>>> import numpy as np
>>> from numpy import linalg as LA
>>> np.set_printoptions(suppress=True, linewidth=160)
>>> X = np.loadtxt("data.csv", delimiter=",")
>>> print(X.round(2))
[[ 2.32 -3.62  2.56]
 [-2.89  3.12 -2.62]
 [ 1.71  4.57 -1.09]
 [-1.27  4.24 -2.33]
 [-4.51  0.19 -2.16]
 [-1.    4.35 -2.25]
 [-0.48  4.52 -2.08]
 [-4.6  -0.57 -1.89]
 [ 4.6   0.67  1.84]
 [ 1.5   4.62 -1.21]
 [ 2.58 -3.41  2.59]
 [ 2.26  4.39 -0.76]]
>>> cent = X[[11, 5]].astype(float)
>>> for _ in range(3):
...     z = LA.norm(X[:, None] - cent, axis=-1).argmin(axis=1)
...     cent = np.array([X[z == j].mean(axis=0) for j in range(2)])
... 
>>> print(z)
[0 1 0 1 1 1 1 1 0 0 0 0]
>>> print(cent.round(2))
[[ 2.49  1.2   0.66]
 [-2.46  2.64 -2.22]]
>>> print(np.round(X.mean(axis=0), 2))
[ 0.02  1.92 -0.78]
>>> print(LA.matrix_rank(X))
2
>>> print(X.shape)
(12, 3)
>>> print(np.round(LA.svd(X, compute_uv=False), 2) + 0)
[14.01 10.19  0.  ]
>>> print(np.round(X.sum(axis=1), 2))
[ 1.25 -2.39  5.19  0.63 -6.47  1.1   1.96 -7.05  7.12  4.91  1.76  5.89]
>>> print(round(float(LA.norm(X)), 2))
17.32
>>> out = X / LA.norm(X, axis=1, keepdims=True)
>>> cov = out @ out.T
>>> print(np.argwhere(np.triu(np.abs(cov) > 0.95, 1)))
[[ 0  1]
 [ 0  3]
 [ 0  5]
 [ 0 10]
 [ 1 10]
 [ 2  9]
 [ 2 11]
 [ 3  5]
 [ 3  6]
 [ 3 10]
 [ 4  7]
 [ 4  8]
 [ 5  6]
 [ 7  8]
 [ 9 11]]
>>> print((np.abs(cov) > 0.9).astype(int))
[[1 1 0 1 0 1 1 0 0 0 1 0]
 [1 1 0 1 0 0 0 0 0 0 1 0]
 [0 0 1 0 0 0 0 0 0 1 0 1]
 [1 1 0 1 0 1 1 0 0 0 1 0]
 [0 0 0 0 1 0 0 1 1 0 0 0]
 [1 0 0 1 0 1 1 0 0 0 1 0]
 [1 0 0 1 0 1 1 0 0 1 0 0]
 [0 0 0 0 1 0 0 1 1 0 0 0]
 [0 0 0 0 1 0 0 1 1 0 0 0]
 [0 0 1 0 0 0 1 0 0 1 0 1]
 [1 1 0 1 0 1 0 0 0 0 1 0]
 [0 0 1 0 0 0 0 0 0 1 0 1]]
>>> print(cov[5].round(2))
[-0.95  0.9   0.83  1.    0.41  1.    0.99  0.25 -0.23  0.85 -0.93  0.74]
>>> print((cov - 2 * np.eye(12)).round(6).argmax(axis=1))
[10  3  9  5  7  3  5  4 10  2  0  2]
>>> print(round(float(np.degrees(np.arccos(np.clip(cov[5, 10], -1, 1)))), 2))
158.46
>>> r = LA.matrix_rank(X)
>>> print(r)
2
>>> ns = LA.svd(X)[2][r:].T
>>> print([int(LA.matrix_rank(np.delete(X, i, axis=0))) for i in range(12)])
[2, 2, 2, 2, 2, 2, 2, 2, 2, 2, 2, 2]
>>> print([int(LA.matrix_rank(X[:i])) for i in range(1, len(X) + 1)])
[1, 2, 2, 2, 2, 2, 2, 2, 2, 2, 2, 2]
>>> print(np.round(ns @ ns.T, 2))
[[ 0.15 -0.14 -0.33]
 [-0.14  0.12  0.3 ]
 [-0.33  0.3   0.72]]
>>> print(LA.matrix_rank(X.T @ X), LA.matrix_rank(X @ X.T))
2 2
>>> print(np.round(ns[:, 0] / ns[np.abs(ns[:, 0]).round(6).argmax(), 0], 2))
[-0.46  0.41  1.  ]
>>> cov = np.cov(X, rowvar=False)
>>> print(np.round(np.median(X, axis=0), 2))
[ 0.51  3.68 -1.55]
>>> print(np.round(X.std(axis=0), 2))
[2.83 3.02 1.88]
>>> print(round(np.corrcoef(X[:, 0], X[:, 1])[0, 1], 2))
-0.09
>>> print(np.argsort(-X.std(axis=0).round(6), kind="stable"))
[1 0 2]
>>> F = np.loadtxt("block12.csv", delimiter=",")
>>> print(F)
[[-0.3 -0.3 -0.1]
 [10.  14.  17. ]
 [ 0.2 -1.7  1.4]
 [-1.3 -1.3  0. ]
 [ 0.9 -1.7 -1. ]
 [ 1.3  1.6 -0.3]
 [-1.3  0.2  0.1]
 [-1.6 -2.5  0.4]
 [-1.3  0.7  0.6]
 [-0.1  0.2  1.2]
 [-0.3  0.9  0.4]
 [-2.3  0.3  0.4]
 [ 1.4  0.3 -0.3]
 [ 0.   0.5 -0.3]
 [-1.7  1.2 -1.6]
 [ 1.8 -1.3 -1.1]
 [-1.2  0.6 -0.9]
 [ 0.2 -0.6  1.6]
 [-1.7  0.5 -1.4]
 [-0.1  0.3 -0.7]
 [-0.2  0.7  0.7]
 [-0.4  0.5 -0.8]
 [ 0.2  1.8  0.7]]
>>> z = F[:, 1] > np.median(F[:, 1])
>>> f = F[z].mean(axis=0) - F[~z].mean(axis=0)
>>> print(((F - F.mean(axis=0)) @ f > 0).astype(int))
[0 1 0 0 0 1 0 0 0 0 1 0 0 0 0 0 0 0 0 0 0 0 1]
>>> print(np.argsort(-np.abs(f).round(6), kind="stable"))
[1 2 0]
>>> print(round(LA.norm(F) ** 2 / LA.norm(F, 2) ** 2, 2))
1.09
>>> print(np.round(LA.norm(F[1], 1), 2), round(LA.norm(F[1], np.inf), 2))
41.0 17.0
>>> print(round(F[1] @ F[15], 2))
-18.9
>>> print(np.round(LA.norm(F, "nuc"), 2))
34.77
>>> print(round(float(LA.norm(F, 1)), 2), round(LA.norm(F, np.inf), 2))
33.7 41.0
>>> print(np.round(LA.norm(F, axis=0), 2))
[11.33 14.91 17.49]
>>> print(LA.norm(F, axis=1).argmax())
1
>>> Ac = F - F.mean(axis=0)
>>> vecs = LA.svd(Ac)[2][:1]
>>> out = Ac - Ac @ vecs.T @ vecs
>>> print(np.round(np.diag(vecs.T @ vecs), 2))
[0.18 0.33 0.48]
>>> print(LA.norm(out, axis=1).round(6).argmax())
15
>>> d = LA.norm(F[:, None] - F[None], axis=-1)
>>> print(d[:5, :5].round(2))
[[ 0.   24.56  2.11  1.42  2.05]
 [24.56  0.   24.21 25.51 25.56]
 [ 2.11 24.21  0.    2.09  2.5 ]
 [ 1.42 25.51  2.09  0.    2.45]
 [ 2.05 25.56  2.5   2.45  0.  ]]
>>> print(np.unravel_index(d.round(6).argmax(), d.shape))
(np.int64(1), np.int64(7))
>>> print((d + 1e9 * np.eye(23)).round(6).argmin(axis=1))
[19 22 17  7 15 12  8  3  6 20 20  6  5 19 18  4 18  9 16 21 10 19 10]
>>> print(LA.matrix_rank(d ** 2))
5
>>> mat = np.load("test7.npy")
>>> print(mat)
[[-21.48   1.06  -4.43]
 [-15.21  -7.05  -2.45]
 [ -6.21   4.05   2.49]
 [ -6.58  -0.13  -1.52]
 [ 18.81  11.79  -9.1 ]
 [  2.47  -4.36   5.51]
 [  1.82 -10.69  -4.81]
 [  7.87  -0.11   3.41]
 [  6.83   4.96  -0.2 ]
 [ -9.27  10.27  -4.02]
 [  8.59   0.44  -3.03]
 [  3.    -0.1    1.53]
 [ 12.7    2.72   8.37]
 [  1.9   -3.24  -3.1 ]
 [  2.     0.44  -1.49]]
>>> cov = np.cov(mat, rowvar=False)
>>> print(round(float(np.corrcoef(mat[:, 2], mat[:, 0])[0, 1]), 2))
0.16
>>> print(np.median(mat, axis=0))
[ 2.    0.44 -1.52]
>>> print(np.argwhere(np.triu(np.abs(np.corrcoef(mat.T)) > 0.8, 1)))
[]
>>> print(np.round(LA.eigvalsh(cov)[::-1], 2))
[116.31  33.67  17.34]
>>> print(cov.shape)
(3, 3)
>>> print(np.round(mat.std(axis=0), 2))
[10.26  5.66  4.33]
>>> m1 = np.loadtxt("a.csv", delimiter=",")
>>> print(m1)
[[ -6.  18.   6. -18.]
 [ -6.  24.   6. -24.]
 [ -6.  18.   4. -12.]
 [ -6.  24.   4. -16.]]
>>> W = np.array([[2, -2, 0, -2, 0],
...     [0, 2, 0, 1, 1],
...     [1, 2, 1, 0, 2],
...     [-2, 0, 0, 2, -2]])
>>> beta = np.array([0, 0, -1, 2, 1])
>>> hid = np.maximum(m1 @ W + beta, 0)
>>> print((hid > 0).mean(axis=0))
[1.  1.  1.  0.5 1. ]
>>> cent = np.array([[-1, 0], [0, -1], [0, 1], [-3, -3], [-1, 1]])
>>> print(hid @ cent)
[[ -97.   12.]
 [-127.   18.]
 [ -91.  -26.]
 [-107.  -18.]]
>>> print(W @ cent)
[[ 4  8]
 [-4 -4]
 [-3  1]
 [-2 -8]]
>>> Uu, sv, Vh = LA.svd(m1)
>>> print(sv.round(2))
[57.55  5.62  2.13  0.21]
>>> out = Uu[:, :1] @ np.diag(sv[:1]) @ Vh[:1]
>>> print(LA.matrix_rank(m1, rtol=0.05))
2
>>> print(np.round(np.abs(m1 - out).max(), 2))
2.38
>>> print(LA.matrix_rank(out))
1
>>> print(np.round(np.abs(LA.svd(m1)[2][-1]), 2))
[0.62 0.17 0.73 0.21]
>>> print(round(LA.norm(m1, 2) / LA.norm(m1), 2))
0.99
>>> print(np.argsort(-LA.norm(m1, axis=0).round(6), kind="stable")[:3])
[1 3 0]
>>> print(round(np.log10(LA.cond(m1))))
2
>>> print(LA.matrix_rank(m1, rtol=0.1))
1
>>> blk = np.stack([m1, 2 * m1, m1[::-1]])
>>> print(blk.sum(axis=0))
[[-24.  78.  22. -70.]
 [-24.  90.  22. -84.]
 [-24.  78.  18. -60.]
 [-24.  90.  18. -66.]]
>>> print(blk.shape)
(3, 4, 4)
>>> print(np.round(LA.det(blk), 2))
[ 144. 2304.  144.]
>>> cov = m1.T @ m1
>>> print(cov)
[[  144.  -504.  -120.   420.]
 [ -504.  1800.   420. -1500.]
 [ -120.   420.   104.  -364.]
 [  420. -1500.  -364.  1300.]]
>>> out = np.array([[-1, 1, -1], [-1, 1, -1], [1, -1, 0]])
>>> out[-1] = out[0]
>>> J = out + 0.05 * np.eye(3)
>>> print(J)
[[-0.95  1.   -1.  ]
 [-1.    1.05 -1.  ]
 [-1.    1.   -0.95]]
>>> hat = np.triu(np.array([[3, 0, -3], [-2, 1, 2], [-2, -3, 3]]), 1) + np.eye(3)
>>> out = hat @ J @ LA.inv(hat)
>>> print(np.round(np.poly(out), 2) + 0)
[ 1.    0.85 -0.09  0.  ]
>>> print(LA.matrix_rank(out))
3
>>> print(np.round(hat @ J - J @ hat, 2))
[[ 3. -3. -2.]
 [-2.  2. -7.]
 [ 0.  0. -5.]]
>>> print(round(float(LA.det(out)), 2))
-0.0
